$ python3 -q
>>> import numpy as np
>>> np.set_printoptions(suppress=True, linewidth=200)
>>> def rnd(a):
...     return np.round(a, 1) + 0
... 
>>> X = np.array([[-0.5, 0.6, 0.6], [-2.0, 0.2, -0.8], [0.2, -1.2, 0.2]])
>>> X
array([[-0.5,  0.6,  0.6],
       [-2. ,  0.2, -0.8],
       [ 0.2, -1.2,  0.2]])
>>> hat = np.triu(np.array([[-2, 0, 0], [1, 1, -2], [-1, 2, -2]]), 1) + np.eye(3)
>>> A2 = hat @ X @ np.linalg.inv(hat)
>>> rnd(np.trace(A2)), rnd(np.trace(X))
(np.float64(-0.1), np.float64(-0.1))
>>> rnd(A2)
array([[-0.5,  0.6,  1.8],
       [-2.4,  2.6,  4. ],
       [ 0.2, -1.2, -2.2]])
>>> np.linalg.matrix_rank(A2)
np.int64(3)
>>> rnd(hat @ X - X @ hat)
array([[ 0. ,  0. ,  1.2],
       [-0.4,  2.4,  0. ],
       [ 0. ,  0. , -2.4]])
>>> m1 = np.load("w.npy")
>>> m1
array([[8.1, 2. , 4. ],
       [8.1, 2. , 4. ],
       [8.1, 2. , 4.2],
       [8.1, 2. , 4.1],
       [7.8, 2.1, 4. ],
       [7.9, 2. , 3.7],
       [8.1, 1.9, 4. ],
       [8.1, 1.9, 4. ],
       [8.1, 1.9, 3.9],
       [8. , 2. , 4. ],
       [9.1, 7.8, 0.8],
       [9. , 7.8, 1. ],
       [8.9, 8. , 0.9],
       [9.1, 7.9, 0.9],
       [9. , 7.9, 1. ],
       [9. , 8.1, 1.1],
       [9. , 8. , 1. ],
       [9. , 8. , 1. ],
       [9. , 7.9, 0.9],
       [9.1, 8. , 1. ]])
>>> Xc = (m1 - m1.mean(axis=0)) / m1.std(axis=0)
>>> np.argwhere(np.abs(Xc) > 2)
array([], shape=(0, 2), dtype=int64)
>>> rnd(Xc.std(axis=0))
array([1., 1., 1.])
>>> coef = np.linalg.lstsq(np.delete(Xc, 0, axis=1), Xc[:, 0])[0]
>>> rnd(1 - np.var(Xc[:, 0] - np.delete(Xc, 0, axis=1) @ coef))
np.float64(1.0)
>>> rnd(coef)
array([ 0.9, -0.1])
>>> vec = np.array([2, 3, -1])
>>> target = m1 @ vec
>>> coef, lr = np.zeros(3), 1 / np.linalg.norm(m1, 2) ** 2
>>> for i in range(6):
...     coef -= lr * m1.T @ (m1 @ coef - target)
...     if i % 2 == 0: print(i, round(np.linalg.norm(m1 @ coef - target), 1))
... 
0 27.1
2 22.7
4 19.0
>>> rnd(np.linalg.cond(m1))
np.float64(100.5)
>>> rnd(coef)
array([2.2, 2.2, 0.1])
>>> labels = m1[:, 2] > np.median(m1[:, 2])
>>> u = m1[labels].mean(axis=0) - m1[~labels].mean(axis=0)
>>> ((m1 - m1.mean(axis=0)) @ u > 0).astype(int)
array([1, 1, 1, 1, 1, 1, 1, 1, 1, 1, 0, 0, 0, 0, 0, 0, 0, 0, 0, 0])
>>> np.argsort(-np.abs(u).round(6), kind="stable")
array([1, 2, 0])
>>> F = np.load("run19.npy")
>>> F
array([[0, 0, 0, 0],
       [1, 2, 0, 0],
       [0, 0, 0, 0],
       [0, 0, 1, 2]])
>>> rnd(np.sort(np.abs(np.linalg.eigvals(F))))
array([0., 0., 2., 2.])
>>> (F - F.T) / 2
array([[ 0. , -0.5,  0. ,  0. ],
       [ 0.5,  0. ,  0. ,  0. ],
       [ 0. ,  0. ,  0. , -0.5],
       [ 0. ,  0. ,  0.5,  0. ]])
>>> rnd(np.abs(np.linalg.eigvals(F)).max())
np.float64(2.0)
>>> J = np.tril(np.array([[0, 1, 2], [1, 2, 1], [1, 2, 0]]), -1) + np.eye(3, dtype=int)
>>> J
array([[1, 0, 0],
       [1, 1, 0],
       [1, 2, 1]])
>>> np.linalg.matrix_power(J, 4)
array([[ 1,  0,  0],
       [ 4,  1,  0],
       [16,  8,  1]])
>>> np.trace(J)
np.int64(3)
>>> np.allclose(J @ J.T, J.T @ J)
False
>>> M = np.load("block3.npy")
>>> rnd(M)
array([[ 1. ,  0. , -0.1, -0.1],
       [ 0. ,  1. ,  0. , -0.1],
       [-0.1,  0. ,  0.8, -0.4],
       [-0.1, -0.1, -0.4,  0.2]])
>>> rk = np.linalg.matrix_rank(M)
>>> rk
np.int64(3)
>>> null = np.linalg.svd(M)[2][rk:].T
>>> rnd(M @ null)
array([[0.],
       [0.],
       [0.],
       [0.]])
>>> [int(np.linalg.matrix_rank(M[:, :j + 1])) for j in range(4)]
[1, 2, 3, 3]
>>> null.shape
(4, 1)
>>> rnd(null @ null.T)
array([[0. , 0. , 0.1, 0.1],
       [0. , 0. , 0. , 0.1],
       [0.1, 0. , 0.2, 0.4],
       [0.1, 0.1, 0.4, 0.8]])
>>> rnd(null[:, 0] / null[np.abs(null[:, 0]).round(6).argmax(), 0])
array([0.1, 0.1, 0.5, 1. ])
